$ python -q
>>> import numpy as np
>>> np.set_printoptions(precision=3, suppress=True, linewidth=120, legacy="1.25")
>>> W0 = np.loadtxt("arr.csv", delimiter=",")
>>> W0
array([[ 3.,  3.,  3.,  0.,  1.,  2.,  1.,  3.,  1.,  1.,  0.,  0.,  2.],
       [ 0.,  1.,  3.,  3.,  2.,  0.,  2.,  0.,  0.,  0.,  3.,  2.,  0.],
       [ 1.,  3.,  3.,  0.,  1.,  3.,  3.,  1.,  3.,  3.,  1.,  1.,  0.],
       [ 2.,  1.,  3.,  0.,  3.,  2.,  3.,  3.,  3.,  0.,  1.,  1.,  3.],
       [ 2.,  0.,  3.,  0.,  0.,  0.,  3.,  3.,  3.,  2.,  3.,  0.,  1.],
       [ 2.,  2.,  0.,  3.,  2.,  1.,  1.,  2.,  3.,  3.,  3.,  3.,  1.],
       [ 3.,  2.,  1.,  3.,  1.,  2.,  0.,  3.,  2.,  0.,  1.,  3.,  0.],
       [ 0.,  2.,  3.,  2.,  0.,  2.,  1.,  1.,  1.,  0.,  1.,  3.,  2.],
       [ 2.,  1.,  1.,  3.,  1.,  0.,  0.,  1.,  1.,  1.,  1.,  3.,  3.],
       [ 3.,  6., 12.,  9.,  7.,  2.,  7.,  3.,  1.,  1.,  9.,  6.,  2.]])
>>> # rows and columns are dependent
>>> U, s, VT = np.linalg.svd(W0)
>>> s.round(3) + 0
array([27.644,  9.02 ,  6.682,  5.   ,  4.352,  3.341,  2.813,  2.609,  0.994,  0.   ])
>>> other = U[:, :9] @ np.diag(s[:9]) @ VT[:9]
>>> round(np.linalg.norm(W0 - other) / np.linalg.norm(W0), 3)
0.0
>>> rank = np.linalg.matrix_rank(W0)
>>> rank
9
>>> ns = np.linalg.svd(W0)[2][rank:].T
>>> np.linalg.matrix_rank(W0.T @ W0), np.linalg.matrix_rank(W0 @ W0.T)
(9, 9)
>>> vec = np.array([5, 0, -2, 1, -4, -5, 1, -3, -5, 0, 5, -4, 0])
>>> h = np.maximum(W0 @ vec, 0)
>>> W0.T @ h
array([0., 0., 0., 0., 0., 0., 0., 0., 0., 0., 0., 0., 0.])
>>> np.flatnonzero(h > 1e-9)
array([], dtype=int64)
>>> np.unique(W0.round(6), axis=0).shape
(10, 13)
>>> np.round(np.trace(np.linalg.pinv(W0) @ W0), 3)
9.0
>>> np.linalg.lstsq(W0[:-1].T, W0[-1])[2]
9
>>> np.allclose(W0[:-1].T @ np.linalg.lstsq(W0[:-1].T, W0[-1])[0], W0[-1])
True
>>> K = np.loadtxt("block17.csv", delimiter=",")
>>> K
array([[4.3, 1. , 5. , 1. , 6. , 8. , 6. , 5. , 6. , 7. , 4. , 1. ],
       [2. , 9.3, 1. , 2. , 5. , 8. , 4. , 6. , 1. , 1. , 6. , 4. ],
       [9. , 3. , 0.3, 6. , 9. , 9. , 2. , 8. , 4. , 6. , 7. , 7. ],
       [2. , 7. , 7. , 8.3, 2. , 6. , 2. , 7. , 1. , 2. , 0. , 1. ],
       [0. , 9. , 7. , 4. , 4.3, 3. , 1. , 9. , 4. , 9. , 8. , 2. ],
       [5. , 9. , 1. , 7. , 9. , 7.3, 2. , 2. , 1. , 2. , 9. , 4. ],
       [9. , 7. , 3. , 0. , 1. , 7. , 0.3, 5. , 7. , 0. , 5. , 3. ],
       [6. , 2. , 0. , 9. , 9. , 9. , 5. , 4.3, 1. , 8. , 0. , 7. ],
       [0. , 4. , 2. , 1. , 7. , 0. , 6. , 6. , 6.3, 0. , 3. , 9. ],
       [1. , 6. , 8. , 5. , 1. , 4. , 5. , 8. , 5. , 5.3, 3. , 1. ],
       [2. , 3. , 6. , 8. , 8. , 7. , 8. , 6. , 3. , 7. , 2.3, 2. ],
       [4. , 1. , 5. , 1. , 6. , 8. , 6. , 5. , 6. , 7. , 4. , 1.3]])
>>> U, s, VT = np.linalg.svd(K)
>>> s
array([56.56 , 16.542, 15.432, 13.091, 11.726,  9.172,  7.609,  4.913,  3.124,  2.021,  0.633,  0.017])
>>> other = U[:, :11] @ np.diag(s[:11]) @ VT[:11]
>>> np.linalg.matrix_rank(other)
11
>>> round(np.linalg.norm(K - other) / np.linalg.norm(K), 3)
0.0
>>> np.round(np.abs(K - other).max(), 3)
0.008
